% ipython --no-banner

In [1]: import numpy as np

In [2]: from numpy import linalg as LA

In [3]: np.set_printoptions(precision=3, suppress=True, linewidth=200)

In [4]: def rnd(a):
   ...:     return np.round(a, 3) + 0
   ...: 

In [5]: data = np.load("x.npy")

In [6]: rnd(data)
Out[6]: 
array([[ 1.   ,  0.   ,  0.   ,  0.   ,  0.   ,  0.   ,  0.   ,  0.   ,  0.   ],
       [ 0.   ,  0.707,  0.   ,  0.   ,  0.   ,  0.   ,  0.   , -0.707,  0.   ],
       [ 0.   ,  0.   ,  1.   ,  0.   ,  0.   ,  0.   ,  0.   ,  0.   ,  0.   ],
       [ 0.   ,  0.   ,  0.   ,  1.   ,  0.   ,  0.   ,  0.   ,  0.   ,  0.   ],
       [ 0.   ,  0.   ,  0.   ,  0.   ,  1.   ,  0.   ,  0.   ,  0.   ,  0.   ],
       [ 0.   ,  0.   ,  0.   ,  0.   ,  0.   ,  1.   ,  0.   ,  0.   ,  0.   ],
       [ 0.   ,  0.   ,  0.   ,  0.   ,  0.   ,  0.   ,  1.   ,  0.   ,  0.   ],
       [ 0.   ,  0.707,  0.   ,  0.   ,  0.   ,  0.   ,  0.   ,  0.707,  0.   ],
       [ 0.   ,  0.   ,  0.   ,  0.   ,  0.   ,  0.   ,  0.   ,  0.   ,  1.   ]])

In [7]: r0 = np.array([0, 0, 2])

In [8]: rnd(np.correlate(data[7], data[5], "full"))
Out[8]: array([0.   , 0.   , 0.   , 0.   , 0.707, 0.   , 0.   , 0.   , 0.   , 0.   , 0.707, 0.   , 0.   , 0.   , 0.   , 0.   , 0.   ])

In [9]: np.polyval(r0, data[7])
Out[9]: array([2., 2., 2., 2., 2., 2., 2., 2., 2.])

In [10]: rnd(np.convolve(data[7], r0))
Out[10]: array([0.   , 0.   , 0.   , 1.414, 0.   , 0.   , 0.   , 0.   , 0.   , 1.414, 0.   ])

In [11]: np.cross(data[7, :3], data[5, :3])
Out[11]: array([0., 0., 0.])

In [12]: F = np.array([[3.0, 0.0, 0.0, 0.0],
    ...:     [2.0, 4.0, 1.0, 0.0],
    ...:     [0.0, 0.0, 3.0, 0.0],
    ...:     [2.0, 1.0, 1.0, 3.0]])

In [13]: r0, r1 = F[3], F[2]

In [14]: r0 @ r0
Out[14]: np.float64(15.0)

In [15]: p = (r0 @ r1) / (r0 @ r0) * r0

In [16]: np.outer(r0, r1)
Out[16]: 
array([[0., 0., 6., 0.],
       [0., 0., 3., 0.],
       [0., 0., 3., 0.],
       [0., 0., 9., 0.]])

In [17]: rnd(LA.norm(r0 + r1) ** 2 + LA.norm(r0 - r1) ** 2)
Out[17]: np.float64(48.0)

In [18]: x0 = np.array([1, -5, -1, -3, -2, 0, -3, 0, 5])

In [19]: rnd(data * x0)
Out[19]: 
array([[ 1.   ,  0.   ,  0.   ,  0.   ,  0.   ,  0.   ,  0.   ,  0.   ,  0.   ],
       [ 0.   , -3.536,  0.   ,  0.   ,  0.   ,  0.   ,  0.   ,  0.   ,  0.   ],
       [ 0.   ,  0.   , -1.   ,  0.   ,  0.   ,  0.   ,  0.   ,  0.   ,  0.   ],
       [ 0.   ,  0.   ,  0.   , -3.   ,  0.   ,  0.   ,  0.   ,  0.   ,  0.   ],
       [ 0.   ,  0.   ,  0.   ,  0.   , -2.   ,  0.   ,  0.   ,  0.   ,  0.   ],
       [ 0.   ,  0.   ,  0.   ,  0.   ,  0.   ,  0.   ,  0.   ,  0.   ,  0.   ],
       [ 0.   ,  0.   ,  0.   ,  0.   ,  0.   ,  0.   , -3.   ,  0.   ,  0.   ],
       [ 0.   , -3.536,  0.   ,  0.   ,  0.   ,  0.   ,  0.   ,  0.   ,  0.   ],
       [ 0.   ,  0.   ,  0.   ,  0.   ,  0.   ,  0.   ,  0.   ,  0.   ,  5.   ]])

In [20]: rnd(data @ x0)
Out[20]: array([ 1.   , -3.536, -1.   , -3.   , -2.   ,  0.   , -3.   , -3.536,  5.   ])

In [21]: np.sign((data @ x0).round(6))
Out[21]: array([ 1., -1., -1., -1., -1.,  0., -1., -1.,  1.])

In [22]: rnd((data * x0).sum(axis=1))
Out[22]: array([ 1.   , -3.536, -1.   , -3.   , -2.   ,  0.   , -3.   , -3.536,  5.   ])

In [23]: LA.norm(data @ x0) <= LA.norm(data, 2) * LA.norm(x0) + 1e-9
Out[23]: np.True_
